In [1]: import numpy as np

In [2]: np.set_printoptions(precision=3, suppress=True, linewidth=100, sign=" ")

In [3]: feats = np.load("m.npy")

In [4]: print(feats)
[[11 -5 -8  3]
 [-7 -9  6  8]
 [ 6 -2 -6  5]
 [-1  0  1  7]]

In [5]: other = feats[0, 0] * feats[1:] - np.outer(feats[1:, 0], feats[0])

In [6]: print(other)
[[   0 -134   10  109]
 [   0    8  -18   37]
 [   0   -5    3   80]]

In [7]: print(feats[:, 0] / feats[0, 0])
[ 1.    -0.636  0.545 -0.091]

In [8]: print(np.linalg.matrix_rank(other), np.linalg.matrix_rank(feats))
3 4

In [9]: mat = np.array([[-2, -3, 0, 0], [1, -1, 0, 0], [0, 0, -2, -3], [0, 0, 1, -1]])

In [10]: u = np.array([1, -2, 0, 2])

In [11]: other = mat + np.outer(u, np.eye(4)[2])

In [12]: print(np.linalg.matrix_rank(other - mat))
1

In [13]: print(np.linalg.matrix_rank(np.linalg.inv(other) - np.linalg.inv(mat), tol=1e-8))
1

In [14]: W1 = np.array([[-1, 0, 2, 1, -2],
    ...:     [-3, 2, -2, 3, 0],
    ...:     [-1, -2, 0, 2, 2],
    ...:     [3, -2, -2, 0, 2]])

In [15]: coef = np.array([1, 0, 4, 1, 5])

In [16]: act = np.maximum(mat @ W1 + coef, 0)

In [17]: print((act > 0).astype(int))
[[ 1  0  1  0  1]
 [ 1  0  1  0  1]
 [ 0  1  1  0  0]
 [ 0  0  1  1  1]]

In [18]: print(np.linalg.matrix_rank(act))
4

In [19]: cent = np.array([[0, 2], [0, 0], [2, 2], [1, 2], [0, 2]])

In [20]: print(act @ cent)
[[ 12  54]
 [ 16  28]
 [ 20  20]
 [ 15  28]]

In [21]: print((act @ cent).round(6).argmax(axis=1))
[ 1  1  0  1]

In [22]: rng = np.random.default_rng(0)

In [23]: F = np.eye(3, dtype=int)[rng.permutation(3)] * np.array([3, 5, 0])

In [24]: print(F)
[[ 0  0  0]
 [ 3  0  0]
 [ 0  5  0]]

In [25]: rank = np.linalg.matrix_rank(F)

In [26]: print(rank)
2

In [27]: N = np.linalg.svd(F)[2][rank:].T

In [28]: print(N[:, 0] / N[np.abs(N[:, 0]).round(6).argmax(), 0])
[ 0.  0.  1.]

In [29]: print(np.linalg.matrix_rank(F.T @ F), np.linalg.matrix_rank(F @ F.T))
2 2

In [30]: other = np.array([[2, 2, 2], [1, 3, 3]])

In [31]: cent = np.kron(other, F)

In [32]: print(round(float(np.linalg.norm(cent, 2)), 3), np.round(np.linalg.norm(other, 2) * np.linalg.norm(F, 2), 3))
27.355 27.355

In [33]: print(np.linalg.norm(F, axis=0))
[ 3.  5.  0.]

In [34]: print(F @ F.T)
[[  0   0   0]
 [  0   9   0]
 [  0   0  25]]

In [35]: print(np.sort(np.linalg.eigvals(F)))
[ 0.  0.  0.]

In [36]: u = np.array([0, 5, 3])

In [37]: v = np.array([7, 1, 5])

In [38]: data = np.outer(u, v)

In [39]: print(data)
[[  0   0   0]
 [ 35   5  25]
 [ 21   3  15]]

In [40]: print(np.abs(np.diag(np.linalg.qr(data)[1])) > 1e-9)
[ True False False]

In [41]: print(np.linalg.lstsq(data[:-1].T, data[-1])[2])
1

In [42]: rank = np.linalg.matrix_rank(data)

In [43]: print(rank)
1

In [44]: N = np.linalg.svd(data)[2][rank:].T

In [45]: print(N @ N.T)
[[ 0.347 -0.093 -0.467]
 [-0.093  0.987 -0.067]
 [-0.467 -0.067  0.667]]

In [46]: print(N.shape)
(3, 2)

In [47]: print(np.round(data @ N, 3) + 0)
[[ 0.  0.]
 [ 0.  0.]
 [ 0.  0.]]

In [48]: print(np.linalg.cond(data) > 100)
True

In [49]: print([round(float(x), 3) for x in np.linalg.svd(data, compute_uv=False)[:3]])
[50.498, 0.0, 0.0]

In [50]: G = data.T @ data

In [51]: print(np.round(np.linalg.eigvalsh(G)[::-1], 3) + 0)
[ 2550.     0.     0.]

In [52]: print(np.linalg.matrix_rank(G))
1

In [53]: print(G)
[[ 1666   238  1190]
 [  238    34   170]
 [ 1190   170   850]]
